% python3 -q
>>> import numpy as np
>>> from numpy import linalg as LA
>>> np.set_printoptions(precision=3, suppress=True, linewidth=120)
>>> def rnd(a):
...     return np.round(a, 3) + 0
... 
>>> A2 = np.array([[1, 0], [2, 0], [-2, 1], [1, -1]])
>>> W2 = np.array([[5, 4, 3, 2], [4, 0, 3, 0]])
>>> rng = np.random.default_rng(499049)
>>> W0 = A2 @ W2 + 0.02 * rng.normal(size=(4, 4))
>>> rnd(W0)
array([[ 4.983,  4.054,  3.027,  2.04 ],
       [ 9.981,  8.028,  6.014,  3.969],
       [-6.032, -8.012, -3.017, -4.035],
       [ 1.002,  3.97 , -0.017,  2.017]])
>>> Uu, sig, Vh = LA.svd(W0)
>>> rnd(sig)
array([20.09 ,  3.711,  0.038,  0.006])
>>> A2 = Uu[:, :2] @ np.diag(sig[:2]) @ Vh[:2]
>>> LA.matrix_rank(A2)
np.int64(2)
>>> M = 3 * np.eye(3) + np.eye(3, k=1)
>>> print(M)
[[3. 1. 0.]
 [0. 3. 1.]
 [0. 0. 3.]]
>>> P = np.triu(np.array([[-3, 2, -3], [0, 0, -1], [-1, -2, -1]]), 1) + np.eye(3)
>>> A2 = P @ M @ LA.inv(P)
>>> np.poly(A2)
array([  1.,  -9.,  27., -27.])
>>> A2
array([[3., 1., 3.],
       [0., 3., 1.],
       [0., 0., 3.]])
>>> print(P @ M - M @ P)
[[0. 0. 3.]
 [0. 0. 0.]
 [0. 0. 0.]]
>>> LA.matrix_rank(A2)
np.int64(3)
>>> rnd(LA.det(A2))
np.float64(27.0)
>>> A2 = M / LA.norm(M, axis=1, keepdims=True)
>>> C2 = A2 @ A2.T
>>> rnd(C2[2])
array([0.   , 0.316, 1.   ])
>>> print((np.abs(C2) > 0.9).astype(int))
[[1 0 0]
 [0 1 0]
 [0 0 1]]
>>> x0 = np.array([2, 2, -3])
>>> y = M @ x0
>>> beta, lr = np.zeros(3), 1 / LA.norm(M, 2) ** 2
>>> for i in range(30):
...     beta -= lr * M.T @ (M @ beta - y)
...     if i % 10 == 0: print(i, round(LA.norm(M @ beta - y), 3))
... 
0 4.341
10 0.016
20 0.0
>>> rnd(beta)
array([ 2.,  2., -3.])
>>> arr = np.load("dump.npy")
>>> arr
array([[ 1.,  5.,  0.],
       [ 1., -1.,  0.],
       [ 0.,  0.,  1.]])
>>> arr @ arr
array([[6., 0., 0.],
       [0., 6., 0.],
       [0., 0., 1.]])
>>> rnd(LA.det(arr))
np.float64(-6.0)
>>> rnd(np.sort(LA.eigvals(arr).real))
array([-2.449,  1.   ,  2.449])
>>> print(np.flatnonzero(LA.matrix_power((arr != 0) + (arr.T != 0) + np.eye(3), 3)[0]))
[0 1]
>>> evals, V = LA.eig(arr)
>>> rnd(arr @ V[:, 0] - evals[0] * V[:, 0])
array([0., 0., 0.])
>>> rnd(evals)
array([ 2.449, -2.449,  1.   ])
>>> feats = 0.9 ** np.abs(np.subtract.outer(np.arange(3), np.arange(3)))
>>> print(feats)
[[1.   0.9  0.81]
 [0.9  1.   0.9 ]
 [0.81 0.9  1.  ]]
>>> x0 = np.array([3, 1, 2])
>>> y = feats @ x0
>>> rnd(y)
array([5.52, 5.5 , 5.33])
>>> print(rnd(LA.solve(feats, 2 * y)))
[6. 2. 4.]
>>> E = np.load("x.npy")
>>> E
array([[-2.,  1.,  0.],
       [ 0., -2.,  1.],
       [ 0.,  0., -2.]])
>>> W1 = np.array([[-2, 2, 1], [0, 1, -1], [1, -2, 0]])
>>> beta = np.array([-2, -2, 3])
>>> act = np.maximum(E @ W1 + beta, 0)
>>> act
array([[2., 0., 0.],
       [0., 0., 5.],
       [0., 2., 3.]])
>>> print((act > 0).astype(int))
[[1 0 0]
 [0 0 1]
 [0 1 1]]
>>> LA.matrix_rank(act)
np.int64(3)
>>> rnd((act > 0).mean(axis=0))
array([0.333, 0.333, 0.667])
>>> W2 = np.array([[-3, -3], [-2, 2], [3, -2]])
>>> act @ W2
array([[ -6.,  -6.],
       [ 15., -10.],
       [  5.,  -2.]])
>>> (act @ W2).round(6).argmax(axis=1)
array([0, 0, 0])
>>> evals, V = LA.eig(feats)
>>> rnd(np.sort(LA.eigvals(feats.T)))
array([0.069, 0.19 , 2.741])
>>> rnd(np.sort(LA.eigvals(LA.inv(feats))))
array([ 0.365,  5.263, 14.425])
>>> print(rnd(feats @ V[:, 0] - evals[0] * V[:, 0]))
[0. 0. 0.]
>>> print(rnd(evals))
[2.741 0.19  0.069]
>>> rnd(np.sort(LA.eigvals(feats @ feats)))
array([0.005, 0.036, 7.511])
>>> mat = np.array([[0.2, -1.5, 1.2],
...     [-0.4, 0.3, -0.3],
...     [0.3, 1.3, 0.1],
...     [-2.0, -1.1, -0.5],
...     [1.9, -1.1, -1.1],
...     [-0.5, 0.6, 0.7],
...     [1.6, -0.2, -0.9],
...     [-1.3, 1.2, 0.7],
...     [0.2, -2.5, 0.8],
...     [-0.4, -1.6, -1.7],
...     [-0.9, -0.1, 1.4],
...     [2.0, -0.6, 0.5],
...     [0.3, -0.4, -0.6],
...     [0.6, 0.3, 0.0],
...     [0.5, -1.0, 2.0],
...     [0.3, 0.3, 1.2],
...     [-1.0, 0.3, 0.6],
...     [1.1, 1.9, -1.4],
...     [0.5, 0.6, -0.3],
...     [-0.6, 0.7, -0.2],
...     [-1.2, -1.4, 1.8],
...     [-0.1, -1.4, 0.3]])
>>> mat[4] *= 5
>>> mat
array([[ 0.2, -1.5,  1.2],
       [-0.4,  0.3, -0.3],
       [ 0.3,  1.3,  0.1],
       [-2. , -1.1, -0.5],
       [ 9.5, -5.5, -5.5],
       [-0.5,  0.6,  0.7],
       [ 1.6, -0.2, -0.9],
       [-1.3,  1.2,  0.7],
       [ 0.2, -2.5,  0.8],
       [-0.4, -1.6, -1.7],
       [-0.9, -0.1,  1.4],
       [ 2. , -0.6,  0.5],
       [ 0.3, -0.4, -0.6],
       [ 0.6,  0.3,  0. ],
       [ 0.5, -1. ,  2. ],
       [ 0.3,  0.3,  1.2],
       [-1. ,  0.3,  0.6],
       [ 1.1,  1.9, -1.4],
       [ 0.5,  0.6, -0.3],
       [-0.6,  0.7, -0.2],
       [-1.2, -1.4,  1.8],
       [-0.1, -1.4,  0.3]])
>>> P = np.triu(np.array([[1, 1, 3], [-3, -2, 2], [-2, -1, -2]]), 1) + np.eye(3)
>>> A2 = P @ E @ LA.inv(P)
>>> print(rnd(LA.det(A2)))
-8.0
>>> np.trace(A2), np.trace(E)
(np.float64(-6.0), np.float64(-6.0))
>>> P @ E - E @ P
array([[ 0.,  0., -1.],
       [ 0.,  0.,  0.],
       [ 0.,  0.,  0.]])
>>> np.poly(A2)
array([ 1.,  6., 12.,  8.])
>>> LA.matrix_rank(A2)
np.int64(3)
>>> x0 = np.array([1, 2, 1])
>>> h1 = np.maximum(mat @ x0, 0)
>>> rnd(np.maximum(mat @ x0, 0) - np.maximum(-mat @ x0, 0))
array([-1.6, -0.1,  3. , -4.7, -7. ,  1.4,  0.3,  1.8, -4. , -5.3,  0.3,  1.3, -1.1,  1.2,  0.5,  2.1,  0.2,  3.5,
        1.4,  0.6, -2.2, -2.6])
>>> rnd(mat.T @ h1)
array([ 6.26, 14.49,  1.54])
>>> rnd(np.maximum(mat @ (3 * x0), 0))
array([ 0. ,  0. ,  9. ,  0. ,  0. ,  4.2,  0.9,  5.4,  0. ,  0. ,  0.9,  3.9,  0. ,  3.6,  1.5,  6.3,  0.6, 10.5,
        4.2,  1.8,  0. ,  0. ])
>>> P = mat @ LA.solve(mat.T @ mat, mat.T)
>>> print(rnd(LA.eigvalsh(P)))
[0. 0. 0. 0. 0. 0. 0. 0. 0. 0. 0. 0. 0. 0. 0. 0. 0. 0. 0. 1. 1. 1.]
>>> np.allclose(P @ P, P)
True
>>> print(rnd(P @ mat[:, 1]))
[-1.5  0.3  1.3 -1.1 -5.5  0.6 -0.2  1.2 -2.5 -1.6 -0.1 -0.6 -0.4  0.3 -1.   0.3  0.3  1.9  0.6  0.7 -1.4 -1.4]
>>> A2 = np.array([[-3, 1], [1, 3], [-3, 3]])
>>> LA.matrix_rank(np.vstack([mat, A2.T]))
np.int64(3)
>>> rnd(np.einsum("ij->j", mat))
array([ 8.7, -9.8, -0.1])
>>> print(np.vstack([mat, A2.T]).shape)
(24, 3)
